% python3 -q
>>> import numpy as np
>>> np.set_printoptions(precision=3, suppress=True, linewidth=140)
>>> M = np.load("dump.npy")
>>> M
array([[-3.92 ,  3.096,  0.048],
       [ 2.823, 11.187,  4.094],
       [ 7.744, 17.093,  7.046],
       [ 2.272, 10.526,  3.763],
       [ 6.769, 15.923,  6.461],
       [-2.537,  4.756,  0.878],
       [ 5.614, 14.537,  5.768],
       [ 5.566, 14.479,  5.74 ],
       [-3.782,  3.262,  0.131],
       [-1.56 ,  5.928,  1.464],
       [ 2.332, 10.598,  3.799],
       [ 4.177, 12.812,  4.906],
       [-0.399,  7.321,  2.16 ],
       [ 3.651, 12.182,  4.591],
       [-2.141,  5.231,  1.116],
       [-5.663,  1.005, -0.998],
       [-5.112,  1.665, -0.667],
       [ 3.518, 12.022,  4.511],
       [ 7.027, 16.232,  6.616],
       [ 0.937,  8.924,  2.962],
       [ 9.029, 18.635,  7.817]])
>>> cov = np.cov(M, rowvar=False)
>>> print(np.corrcoef(M.T))
[[1. 1. 1.]
 [1. 1. 1.]
 [1. 1. 1.]]
>>> np.round(np.linalg.eigvalsh(cov)[::-1], 3) + 0
array([56.05,  0.  ,  0.  ])
>>> cov
array([[20.018, 24.021, 12.011],
       [24.021, 28.826, 14.413],
       [12.011, 14.413,  7.206]])
>>> np.polyfit(M[:, 2], M[:, 1], 1)
array([2., 3.])
>>> cov.shape
(3, 3)
>>> print(np.corrcoef(M[:, 2], M[:, 1])[0, 1])
1.0
>>> w, V = np.linalg.eigh(cov)
>>> x0 = np.array([1, 1, 1])
>>> np.round(x0 @ cov @ x0 / (x0 @ x0), 3), np.round(w[0], 3), round(w[-1], 3)
(np.float64(52.313), np.float64(-0.0), np.float64(56.05))
>>> np.round(np.linalg.eigvalsh(cov[1:, 1:]), 3) + 0
array([ 0.   , 36.032])
>>> print(np.round(np.abs(cov).sum(axis=1).max(), 3), np.round(np.abs(w).max(), 3))
67.26 56.05
>>> A = np.loadtxt("mat.csv", delimiter=",")
>>> A
array([[ 0.591, -0.136, -0.409, -0.682],
       [-0.136,  0.955, -0.136, -0.227],
       [-0.409, -0.136,  0.591, -0.682],
       [-0.682, -0.227, -0.682, -0.136]])
>>> np.sort(np.abs(np.linalg.eigvals(A)))
array([1., 1., 1., 1.])
>>> print((A - A.T) / 2)
[[0. 0. 0. 0.]
 [0. 0. 0. 0.]
 [0. 0. 0. 0.]
 [0. 0. 0. 0.]]
>>> (A + A.T) / 2
array([[ 0.591, -0.136, -0.409, -0.682],
       [-0.136,  0.955, -0.136, -0.227],
       [-0.409, -0.136,  0.591, -0.682],
       [-0.682, -0.227, -0.682, -0.136]])
>>> round(np.trace(A), 3)
np.float64(2.0)
>>> np.allclose(A, A.T)
True
>>> round(np.linalg.det(A), 3)
np.float64(-1.0)
>>> r0, r1 = A[2], A[1]
>>> np.round(r0 @ r0, 3)
np.float64(1.0)
>>> np.round(r0 @ r1, 3)
np.float64(0.0)
>>> p = (r0 @ r1) / (r0 @ r0) * r0
>>> p.round(3) + 0
array([0., 0., 0., 0.])
>>> np.linalg.matrix_rank(np.outer(r0, r1))
np.int64(1)
>>> np.linalg.svd(A, compute_uv=False)
array([1., 1., 1., 1.])
>>> np.linalg.norm(A, axis=0)
array([1., 1., 1., 1.])
>>> print(np.linalg.pinv(A))
[[ 0.591 -0.136 -0.409 -0.682]
 [-0.136  0.955 -0.136 -0.227]
 [-0.409 -0.136  0.591 -0.682]
 [-0.682 -0.227 -0.682 -0.136]]
>>> np.round(A.T @ A, 3) + 0
array([[1., 0., 0., 0.],
       [0., 1., 0., 0.],
       [0., 0., 1., 0.],
       [0., 0., 0., 1.]])
>>> print(round(np.linalg.eigvalsh(A).min(), 3))
-1.0
>>> np.unravel_index(np.abs(M).argmax(), M.shape)
(np.int64(20), np.int64(1))
>>> round(float(np.linalg.norm(M)), 3)
58.998
>>> np.count_nonzero(M)
np.int64(63)
>>> np.linalg.matrix_rank(M)
np.int64(2)
>>> np.round(np.abs(M).max(), 3)
np.float64(18.635)
>>> A2 = np.array([[1, -4, 8]])
>>> F = A2.T @ A2
>>> F
array([[  1,  -4,   8],
       [ -4,  16, -32],
       [  8, -32,  64]])
>>> cov = F.T @ F
>>> np.allclose(cov, cov.T)
True
>>> (F @ F.T).shape
(3, 3)
>>> print(cov)
[[   81  -324   648]
 [ -324  1296 -2592]
 [  648 -2592  5184]]
>>> print(np.diag(cov))
[  81 1296 5184]
>>> np.round(np.linalg.svd(F, compute_uv=False) ** 2, 3) + 0
array([6561.,    0.,    0.])
>>> np.linalg.matrix_rank(cov)
np.int64(1)
>>> T = np.stack([cov, 2 * cov, cov[::-1]])
>>> np.linalg.norm(T, axis=(1, 2))
array([ 6561., 13122.,  6561.])
>>> np.linalg.matrix_rank(T)
array([1, 1, 1])
>>> (T @ cov.T).shape
(3, 3, 3)
>>> np.linalg.det(T)
array([0., 0., 0.])
>>> w, V = np.linalg.eigh(F)
>>> x0 = np.array([2, 8, 3])
>>> V * np.abs(w) @ V.T
array([[  1.,  -4.,   8.],
       [ -4.,  16., -32.],
       [  8., -32.,  64.]])
>>> np.round(x0 @ F @ x0 / (x0 @ x0), 3), np.round(w[0], 3), round(float(w[-1]), 3)
(np.float64(0.468), np.float64(-0.0), 81.0)
>>> data = np.load("w.npy")
>>> data
array([[ 0.411, -0.457, -0.183],
       [-0.457,  0.508,  0.203],
       [-0.183,  0.203,  0.081]])
>>> left, sigma, VT = np.linalg.svd(data)
>>> V = VT[:(sigma > 1e-8).sum()]
>>> rng = np.random.default_rng(9047)
>>> x0 = data[0] + -1 * data[2] + rng.integers(2) * np.eye(3)[2]
>>> x0
array([ 0.594, -0.66 , -0.264])
>>> np.diag(V.T @ V)
array([0.411, 0.508, 0.081])
>>> V.T @ V
array([[ 0.411, -0.457, -0.183],
       [-0.457,  0.508,  0.203],
       [-0.183,  0.203,  0.081]])
>>> np.round(np.linalg.norm(x0 - V.T @ V @ x0), 3)
np.float64(0.0)
>>> np.argsort(-np.linalg.norm(data, axis=0).round(6), kind="stable")[:3]
array([1, 0, 2])
>>> np.round(np.linalg.norm(data, 2) / np.linalg.norm(data), 3)
np.float64(1.0)
>>> rank = np.linalg.matrix_rank(data)
>>> rank
np.int64(1)
>>> N = np.linalg.svd(data)[2][rank:].T
>>> N.shape
(3, 2)
>>> np.round(data @ N, 3) + 0
array([[0., 0.],
       [0., 0.],
       [0., 0.]])
>>> [int(np.linalg.matrix_rank(data[:i])) for i in range(1, len(data) + 1)]
[1, 1, 1]
>>> idx = rng.permutation(3)
>>> idx
array([2, 0, 1])
>>> A2 = data[idx][:, idx]
>>> np.round(np.linalg.det(A2), 3), round(float(np.linalg.det(data[idx])), 3)
(np.float64(0.0), 0.0)
>>> np.round(np.sort(np.abs(np.linalg.eigvals(A2))), 3) + 0
array([0., 0., 1.])
>>> q, _ = np.linalg.qr(np.array([[0.4, 1.2], [-0.9, -1.6]]))
>>> X = -2 * q
>>> X
array([[ 0.812, -1.828],
       [-1.828, -0.812]])
>>> np.linalg.norm(X, axis=0)
array([2., 2.])
>>> np.linalg.pinv(X)
array([[ 0.203, -0.457],
       [-0.457, -0.203]])
